>>> import numpy as np
>>> import numpy.linalg as la
>>> np.set_printoptions(precision=1, suppress=True, linewidth=120)
>>> m1 = np.load("block19.npy")
>>> m1
array([[ 4,  4,  4,  4,  4,  4,  4],
       [ 4,  8,  8,  8,  8,  8,  8],
       [ 4,  8, 12, 12, 12, 12, 12],
       [ 4,  8, 12, 16, 16, 16, 16],
       [ 4,  8, 12, 16, 20, 20, 20],
       [ 4,  8, 12, 16, 20, 24, 24],
       [ 4,  8, 12, 16, 20, 24, 28]])
>>> # symmetric
>>> f, g = m1[0], m1[3]
>>> f @ g
np.int64(352)
>>> pr = (f @ g) / (f @ f) * f
>>> round(float((g - pr) @ f), 1)
0.0
>>> np.outer(f, g)
array([[16, 32, 48, 64, 64, 64, 64],
       [16, 32, 48, 64, 64, 64, 64],
       [16, 32, 48, 64, 64, 64, 64],
       [16, 32, 48, 64, 64, 64, 64],
       [16, 32, 48, 64, 64, 64, 64],
       [16, 32, 48, 64, 64, 64, 64],
       [16, 32, 48, 64, 64, 64, 64]])
>>> round(la.norm(f + g) ** 2 + la.norm(f - g) ** 2, 1)
np.float64(2720.0)
>>> g - pr
array([-8.6, -4.6, -0.6,  3.4,  3.4,  3.4,  3.4])
>>> rng = np.random.default_rng(6322)
>>> idx = rng.permutation(7)
>>> A2 = m1[:, idx] * rng.choice([-1, 1], 7)
>>> A2
array([[  4,   4,  -4,   4,  -4,  -4,   4],
       [  8,   8,  -8,   4,  -8,  -8,   8],
       [ 12,  12,  -8,   4, -12, -12,  12],
       [ 12,  16,  -8,   4, -16, -16,  16],
       [ 12,  20,  -8,   4, -16, -20,  20],
       [ 12,  20,  -8,   4, -16, -24,  24],
       [ 12,  20,  -8,   4, -16, -24,  28]])
>>> U, _, VT = la.svd(m1.T @ A2)
>>> idx
array([2, 4, 1, 0, 3, 5, 6])
>>> X = np.load("x.npy")
>>> X
array([[  3.9,  -0.4,  -4.1,  17.9,   0.7],
       [ -3. , -17.6, -14.4,  -9.1,  12.1],
       [ -5. , -16.5, -12.9,  -7.9,  13.1],
       [  4.1,  -1. ,  -4.9,  17.5,  -0.9],
       [ -3.7, -18.1,  -9.7,  -9.9,  14. ],
       [  5.7,  -0.4,  -3.4,  17.4,   0.6],
       [ -3.4, -16.9, -12.9,  -9.4,   9.5],
       [  3.8,  -2.9,  -1.9,  15.8,   1.3],
       [  4.6,  -1. ,  -3.5,  15.2,   1.4],
       [ -2.3, -17.4, -12.1,  -9.2,  12.2],
       [  4.3,  -2.1,  -3.6,  15.9,   0.7],
       [ -3.2, -17. , -13.2,  -9.6,  13.5],
       [  3.9,  -2.6,  -3.9,  15.7,   1.4],
       [ -2.8, -17.8, -12.8,  -7.9,  12.2],
       [ -3.1, -17.2, -13.1,  -8.4,  13. ],
       [  7.1,  -1.5,  -8.5,  14.9,   1.5],
       [ -2.8, -15. , -13.2,  -9.5,  11.3],
       [  4.9,  -3.2,  -1.7,  15.3,   2.5],
       [ -1.1, -16.5, -11.1,  -8.2,   9.6],
       [  4.6,  -2.3,  -3.6,  16.1,   0.7],
       [ -5.1, -16.9, -13.3,  -7.8,  13.1],
       [  4.5,  -1.1,  -4.2,  15.1,   0. ],
       [  5.8,  -2.3,  -2.3,  17.5,  -0.1],
       [ -3.7, -17.5, -14.1, -10.1,  11.1],
       [ -2.2, -16.9, -11.8,  -9.7,  12.6],
       [  3.4,  -2. ,  -3.8,  16.9,  -0.4],
       [  6.5,  -4.6,  -5.4,  15.5,   1.8]])
>>> U, sv = la.svd(X)
Traceback (most recent call last):
  File "<python-input-21>", line 1, in <module>
    U, sv = la.svd(X)
    ^^^^^
ValueError: too many values to unpack (expected 2)
>>> U, sv, VT = la.svd(X, full_matrices=False)
>>> np.round(U.T @ U, 1) + 0
array([[1., 0., 0., 0., 0.],
       [0., 1., 0., 0., 0.],
       [0., 0., 1., 0., 0.],
       [0., 0., 0., 1., 0.],
       [0., 0., 0., 0., 1.]])
>>> (sv > 1e-8).sum()
np.int64(5)
>>> U.shape, sv.shape, VT.shape
((27, 5), (5,), (5, 5))
>>> np.abs(U[:, 0]).round(6).argmax()
np.int64(1)
>>> sv
array([95.7, 64.1,  7.5,  5.6,  4.4])
>>> np.abs(VT[0])
array([0.2, 0.6, 0.4, 0.5, 0.4])
>>> np.round(np.sqrt((sv ** 2).sum()), 1), round(float(la.norm(X)), 1)
(np.float64(115.6), 115.6)
